$ python3 -q
>>> import numpy as np
>>> np.set_printoptions(suppress=True, linewidth=120)
>>> feats = np.loadtxt("run3.csv", delimiter=",")
>>> feats
array([[ 0., -2., -5., -5.,  4.,  4.],
       [-2.,  0.,  0.,  0.,  0.,  0.],
       [-5.,  0.,  0.,  0.,  0.,  0.],
       [-5.,  0.,  0.,  0.,  0.,  0.],
       [ 4.,  0.,  0.,  0.,  0.,  0.],
       [ 4.,  0.,  0.,  0.,  0.,  0.]])
>>> f, r1 = feats[3], feats[4]
>>> f @ f
np.float64(25.0)
>>> pr = (f @ r1) / (f @ f) * f
>>> print(np.linalg.matrix_rank(np.outer(f, r1)))
1
>>> pr
array([ 4., -0., -0., -0., -0., -0.])
>>> r1 - pr
array([0., 0., 0., 0., 0., 0.])
>>> (r1 - pr) @ f
np.float64(0.0)
>>> np.outer(f, r1)
array([[-20.,  -0.,  -0.,  -0.,  -0.,  -0.],
       [  0.,   0.,   0.,   0.,   0.,   0.],
       [  0.,   0.,   0.,   0.,   0.,   0.],
       [  0.,   0.,   0.,   0.,   0.,   0.],
       [  0.,   0.,   0.,   0.,   0.,   0.],
       [  0.,   0.,   0.,   0.,   0.,   0.]])
>>> w, V = np.linalg.eigvalsh(feats)
Traceback (most recent call last):
  File "<python-input-12>", line 1, in <module>
    w, V = np.linalg.eigvalsh(feats)
    ^^^^
ValueError: too many values to unpack (expected 2)
>>> w, V = np.linalg.eigh(feats)
>>> (w > 1e-8).sum(), (w < -1e-8).sum()
(np.int64(1), np.int64(1))
>>> np.round(V @ np.diag(w) @ V.T, 2) + 0
array([[ 0., -2., -5., -5.,  4.,  4.],
       [-2.,  0.,  0.,  0.,  0.,  0.],
       [-5.,  0.,  0.,  0.,  0.,  0.],
       [-5.,  0.,  0.,  0.,  0.,  0.],
       [ 4.,  0.,  0.,  0.,  0.,  0.],
       [ 4.,  0.,  0.,  0.,  0.,  0.]])
>>> np.round(np.abs(V[:, -1]), 2)
array([0.71, 0.15, 0.38, 0.38, 0.3 , 0.3 ])
>>> w.sum(), np.trace(feats)
(np.float64(0.0), np.float64(0.0))
>>> x0 = np.array([2, 3, 3, 0, 2, 1])
>>> print((feats @ x0).argmax())
4
>>> np.linalg.norm(feats @ x0) <= np.linalg.norm(feats, 2) * np.linalg.norm(x0) + 1e-9
np.True_
>>> U, sig, Vt = np.linalg.svd(feats)
>>> print(sig.round(2) + 0)
[9.27 9.27 0.   0.   0.   0.  ]
>>> out = U[:, :2] @ np.diag(sig[:2]) @ Vt[:2]
>>> np.linalg.matrix_rank(feats, rtol=0.05)
np.int64(2)
>>> print(np.linalg.matrix_rank(out))
2
>>> print(round(float(np.abs(feats - out).max()), 2))
0.0
>>> f = np.array([2, 0, 0, 2, 3, 3, 3, 2]) + 0.5
>>> m1 = np.outer(f, f) / (f @ f)
>>> m1.round(2) + 0
array([[0.11, 0.02, 0.02, 0.11, 0.16, 0.16, 0.16, 0.11],
       [0.02, 0.  , 0.  , 0.02, 0.03, 0.03, 0.03, 0.02],
       [0.02, 0.  , 0.  , 0.02, 0.03, 0.03, 0.03, 0.02],
       [0.11, 0.02, 0.02, 0.11, 0.16, 0.16, 0.16, 0.11],
       [0.16, 0.03, 0.03, 0.16, 0.22, 0.22, 0.22, 0.16],
       [0.16, 0.03, 0.03, 0.16, 0.22, 0.22, 0.22, 0.16],
       [0.16, 0.03, 0.03, 0.16, 0.22, 0.22, 0.22, 0.16],
       [0.11, 0.02, 0.02, 0.11, 0.16, 0.16, 0.16, 0.11]])
>>> # row 2 repeats row 1
>>> U, sig, Vt = np.linalg.svd(m1)
>>> V = Vt[:(sig > 1e-8).sum()]
>>> rng = np.random.default_rng(82)
>>> x0 = m1[1] + -3 * m1[0] + rng.integers(2) * np.eye(8)[2]
>>> x0.round(2)
array([-0.31, -0.06,  0.94, -0.31, -0.44, -0.44, -0.44, -0.31])
>>> np.linalg.matrix_rank(np.vstack([m1, x0]))
np.int64(2)
>>> np.round(np.diag(V.T @ V), 2) + 0
array([0.11, 0.  , 0.  , 0.11, 0.22, 0.22, 0.22, 0.11])
>>> round(float(np.linalg.norm(x0 - V.T @ V @ x0)), 2)
1.0
